% python3 -q
>>> import numpy as np
>>> np.set_printoptions(precision=3, suppress=True, linewidth=100)
>>> def tidy(a):
...     return np.round(a, 3) + 0
... 
>>> K = np.load("x.npy")
>>> tidy(K)
array([[ -6.718,  -5.513, -11.357,  13.982],
       [  6.405,   4.769,  18.131,   2.738],
       [ -7.145,  -5.491, -17.669,   2.568],
       [  4.153,   3.724,   2.28 , -19.07 ],
       [  2.258,   1.252,  12.828,  15.125],
       [  7.349,   5.752,  16.613,  -6.076],
       [  3.419,   3.179,   0.174, -19.447],
       [ -3.479,  -3.224,  -0.342,  19.426],
       [  7.036,   5.7  ,  13.002, -12.205],
       [  0.214,  -0.383,   8.739,  17.984],
       [ -3.79 ,  -2.51 , -15.407, -11.914],
       [ -4.678,  -3.256, -16.651,  -9.5  ],
       [ -7.221,  -5.575, -17.455,   3.477],
       [ -6.592,  -5.434, -10.778,  14.521],
       [  7.361,   5.787,  16.26 ,  -6.924],
       [  7.327,   5.821,  15.272,  -8.9  ],
       [  1.045,   1.369,  -5.895, -19.034],
       [  1.405,   0.565,  11.204,  16.498],
       [  6.357,   5.281,   9.772, -15.369],
       [  5.254,   4.522,   5.731, -17.864],
       [ -5.642,  -4.795,  -7.065,  17.183],
       [ -0.769,  -1.153,   6.541,  18.849],
       [ -0.87 ,  -0.137, -10.124, -17.226],
       [  5.719,   4.154,  17.757,   5.894],
       [  4.344,   2.974,  16.21 ,  10.466],
       [ -2.359,  -2.379,   2.662,  19.537],
       [  7.029,   5.696,  12.959, -12.257],
       [ -7.001,  -5.681, -12.8  ,  12.444],
       [ -7.326,  -5.711, -16.894,   5.322],
       [  5.03 ,   4.362,   4.994, -18.186],
       [ -2.547,  -1.487, -13.349, -14.598],
       [ -7.285,  -5.813, -14.794,   9.71 ],
       [ -5.232,  -4.506,  -5.659,  17.897],
       [ -6.56 ,  -5.414, -10.638,  14.646],
       [ -7.362,  -5.798, -16.094,   7.291],
       [ -7.277,  -5.811, -14.711,   9.841],
       [  1.766,   0.854,  11.905,  15.951],
       [ -5.038,  -3.563, -17.085,  -8.368],
       [  7.186,   5.776,  13.964, -10.955]])
>>> rk = np.linalg.matrix_rank(K)
>>> rk
np.int64(2)
>>> null = np.linalg.svd(K)[2][rk:].T
>>> [int(np.linalg.matrix_rank(np.delete(K, i, axis=0))) for i in range(39)]
[2, 2, 2, 2, 2, 2, 2, 2, 2, 2, 2, 2, 2, 2, 2, 2, 2, 2, 2, 2, 2, 2, 2, 2, 2, 2, 2, 2, 2, 2, 2, 2, 2, 2, 2, 2, 2, 2, 2]
>>> cen = K - K.mean(axis=0)
>>> V = np.linalg.svd(cen)[2][:2]
>>> A2 = cen - cen @ V.T @ V
>>> tidy(np.linalg.norm(A2) / np.linalg.norm(cen))
np.float64(0.0)
>>> tidy(np.diag(V.T @ V))
array([0.135, 0.085, 0.823, 0.957])
>>> tidy(np.cov(cen @ V.T, rowvar=False))
array([[238.146,   0.   ],
       [  0.   , 170.657]])
>>> def softmax(z):
...     e = np.exp(z - z.max(axis=-1, keepdims=True))
...     return e / e.sum(axis=-1, keepdims=True)
... 
>>> tidy(softmax(K[25] + -3))
array([0., 0., 0., 1.])
>>> tidy(softmax(K).sum(axis=1))
array([1., 1., 1., 1., 1., 1., 1., 1., 1., 1., 1., 1., 1., 1., 1., 1., 1., 1., 1., 1., 1., 1., 1.,
       1., 1., 1., 1., 1., 1., 1., 1., 1., 1., 1., 1., 1., 1., 1., 1.])
>>> tidy(softmax(K[25]))
array([0., 0., 0., 1.])
>>> tidy(softmax(10 * K[25]))
array([0., 0., 0., 1.])
>>> S = K @ K.T / np.sqrt(4)
>>> tidy(softmax(S)[25] @ K)
array([-2.414, -2.421,  2.511, 19.525])
>>> u = np.array([-1, 2])
>>> tidy(np.polyval(u, K[21]))
array([  2.769,   3.153,  -4.541, -16.849])
>>> C = K[[27, 10]].astype(float)
>>> for _ in range(5):
...     lab = np.linalg.norm(K[:, None] - C, axis=-1).argmin(axis=1)
...     C = np.array([K[lab == j].mean(axis=0) for j in range(2)])
... 
>>> lab
array([0, 1, 0, 1, 0, 1, 1, 0, 1, 0, 1, 1, 0, 0, 1, 1, 1, 0, 1, 1, 0, 0, 1, 1, 0, 0, 1, 0, 0, 1, 1,
       0, 0, 0, 0, 0, 0, 1, 1])
>>> np.bincount(lab)
array([20, 19])
>>> tidy(C[1] - C[0])
array([  7.254,   6.243,   7.908, -24.676])
>>> A2 = np.array([[2], [2], [4], [-1]])
>>> C = np.array([[-3, 1, -3, -2, -2, 3, 0, 0, 0, 2]])
>>> mat = A2 @ C
>>> mat
array([[ -6,   2,  -6,  -4,  -4,   6,   0,   0,   0,   4],
       [ -6,   2,  -6,  -4,  -4,   6,   0,   0,   0,   4],
       [-12,   4, -12,  -8,  -8,  12,   0,   0,   0,   8],
       [  3,  -1,   3,   2,   2,  -3,   0,   0,   0,  -2]])
>>> rng = np.random.default_rng(61780)
>>> A2 = mat + rng.integers(-2, 3, (4, 1)) @ rng.integers(-2, 3, (1, 10))
>>> A2
array([[ -5,   4,  -8,  -3,  -6,   6,  -2,   2,   0,   6],
       [ -5,   4,  -8,  -3,  -6,   6,  -2,   2,   0,   6],
       [-12,   4, -12,  -8,  -8,  12,   0,   0,   0,   8],
       [  1,  -5,   7,   0,   6,  -3,   4,  -4,   0,  -6]])
>>> np.linalg.matrix_rank(A2 - mat, tol=1e-8)
np.int64(1)
>>> C2 = A2.T @ A2
>>> C2
array([[ 195,  -93,  231,  126,  162, -207,   24,  -24,    0, -162],
       [ -93,   73, -147,  -56, -110,  111,  -36,   36,    0,  110],
       [ 231, -147,  321,  144,  234, -261,   60,  -60,    0, -234],
       [ 126,  -56,  144,   82,  100, -132,   12,  -12,    0, -100],
       [ 162, -110,  234,  100,  172, -186,   48,  -48,    0, -172],
       [-207,  111, -261, -132, -186,  225,  -36,   36,    0,  186],
       [  24,  -36,   60,   12,   48,  -36,   24,  -24,    0,  -48],
       [ -24,   36,  -60,  -12,  -48,   36,  -24,   24,    0,   48],
       [   0,    0,    0,    0,    0,    0,    0,    0,    0,    0],
       [-162,  110, -234, -100, -172,  186,  -48,   48,    0,  172]])
>>> np.linalg.matrix_rank(C2)
np.int64(2)
>>> A2 = mat[0, 0] * mat[1:] - np.outer(mat[1:, 0], mat[0])
>>> A2
array([[0, 0, 0, 0, 0, 0, 0, 0, 0, 0],
       [0, 0, 0, 0, 0, 0, 0, 0, 0, 0],
       [0, 0, 0, 0, 0, 0, 0, 0, 0, 0]])
>>> mat[:, 0] / mat[0, 0]
array([ 1. ,  1. ,  2. , -0.5])
>>> np.flatnonzero(~A2.round(6).any(axis=1))
array([0, 1, 2])
>>> np.allclose(mat[:-1].T @ np.linalg.lstsq(mat[:-1].T, mat[-1])[0], mat[-1])
True
>>> np.abs(np.diag(np.linalg.qr(mat)[1])) > 1e-9
array([ True, False, False, False])
>>> F = np.triu(rng.random((6, 6)) < 0.4, 1).astype(int)
>>> F = F + F.T
>>> F
array([[0, 0, 0, 0, 0, 0],
       [0, 0, 0, 1, 1, 0],
       [0, 0, 0, 0, 1, 1],
       [0, 1, 0, 0, 1, 1],
       [0, 1, 1, 1, 0, 1],
       [0, 0, 1, 1, 1, 0]])
>>> tidy(np.linalg.norm(F, 2) / np.linalg.norm(F))
np.float64(0.785)
>>> np.linalg.matrix_rank(F, rtol=0.1)
np.int64(5)
